In [1]: import numpy as np

In [2]: np.set_printoptions(precision=2, suppress=True, linewidth=140)

In [3]: E = np.load("a.npy")

In [4]: E
Out[4]: 
array([[ 0.91, -0.99, -0.9 , -0.65, -0.82, -0.99],
       [ 0.71, -0.98,  0.86, -0.89, -0.58,  0.88],
       [ 0.83, -0.95,  0.91, -0.69, -0.77,  0.9 ],
       [ 0.99,  0.7 , -0.11,  1.  , -0.99, -0.98],
       [-0.46,  0.3 ,  0.49, -0.27,  0.42,  0.79],
       [-0.99,  0.92, -0.02, -0.65,  0.98,  0.91],
       [-0.9 , -0.81, -0.52, -0.96,  0.92,  0.33],
       [ 0.94,  0.01, -0.87,  0.93, -0.93, -1.  ],
       [-0.63,  0.93,  0.91,  0.34,  0.49,  0.99],
       [-0.59,  0.29, -0.69, -0.14,  0.58, -0.6 ],
       [-0.31, -0.82, -0.25, -0.81,  0.41, -0.02],
       [-0.89,  0.68,  0.84, -0.65,  0.86,  0.99],
       [ 0.59, -0.97,  0.27, -0.83, -0.43,  0.11],
       [-0.77,  0.32, -0.62, -0.4 ,  0.76, -0.29],
       [ 1.  , -0.99,  0.24,  0.9 , -1.  , -0.99],
       [-0.73,  0.94, -0.36,  0.6 ,  0.63, -0.04],
       [ 0.99, -0.74, -0.86,  0.93, -0.99, -1.  ],
       [-0.99,  0.97,  0.24, -0.56,  0.99,  0.97],
       [-0.99,  0.91, -0.97, -0.56,  0.99, -0.78],
       [ 0.43, -0.95,  0.18, -0.81, -0.26,  0.1 ],
       [-0.99,  0.98, -0.87, -0.27,  0.99, -0.05],
       [-0.62,  0.99, -0.41,  0.93,  0.41, -0.35],
       [-0.62, -0.9 ,  0.74, -0.96,  0.69,  0.96],
       [-0.69,  0.43,  0.12, -0.34,  0.65,  0.61],
       [-0.72, -0.58,  0.3 , -0.87,  0.74,  0.81],
       [ 0.6 , -0.95,  0.96, -0.85, -0.5 ,  0.98],
       [ 0.94, -0.83,  0.09,  0.45, -0.92, -0.76],
       [-0.36, -0.82, -0.65, -0.78,  0.47, -0.6 ],
       [-0.82, -0.72,  0.64, -0.95,  0.84,  0.96],
       [-0.89,  0.87, -0.8 ,  0.14,  0.86, -0.57],
       [-1.  , -0.78,  0.66, -1.  ,  1.  ,  1.  ],
       [ 0.99, -0.24,  0.68,  0.96, -0.99, -0.65],
       [ 0.81,  0.99, -1.  ,  1.  , -0.87, -1.  ],
       [-1.  ,  0.74, -0.9 , -0.89,  0.99,  0.02],
       [-0.77,  0.99, -0.99,  0.95,  0.66, -0.99]])

In [5]: x0 = np.array([2, 0, 2, 3, 2, 2])

In [6]: y = E @ x0

In [7]: np.round(np.linalg.solve(E.T @ E, E.T @ y), 2) + 0
Out[7]: array([2., 0., 2., 3., 2., 2.])

In [8]: np.round(np.linalg.lstsq(E, y)[0], 2) + 0
Out[8]: array([2., 0., 2., 3., 2., 2.])

In [9]: rng = np.random.default_rng(48632)

In [10]: y = y + 0.1 * rng.normal(size=35)

In [11]: y
Out[11]: 
array([-5.44,  1.16,  1.66,  0.87,  1.53, -0.07, -3.25, -1.02,  4.5 , -3.01, -2.73,  1.46, -1.44, -2.94,  1.23,  0.7 , -0.89,  0.66, -5.17,
       -1.52, -2.8 ,  0.71,  0.73,  0.12, -0.42,  1.45, -0.04, -4.56,  0.29, -2.56,  0.45,  2.95, -1.04, -4.48, -1.29])

In [12]: beta, *_ = np.linalg.lstsq(E, y)

In [13]: beta.round()
Out[13]: array([ 2., -0.,  2.,  3.,  2.,  2.])

In [14]: print(beta)
[ 2.07 -0.02  2.    2.97  2.04  1.97]
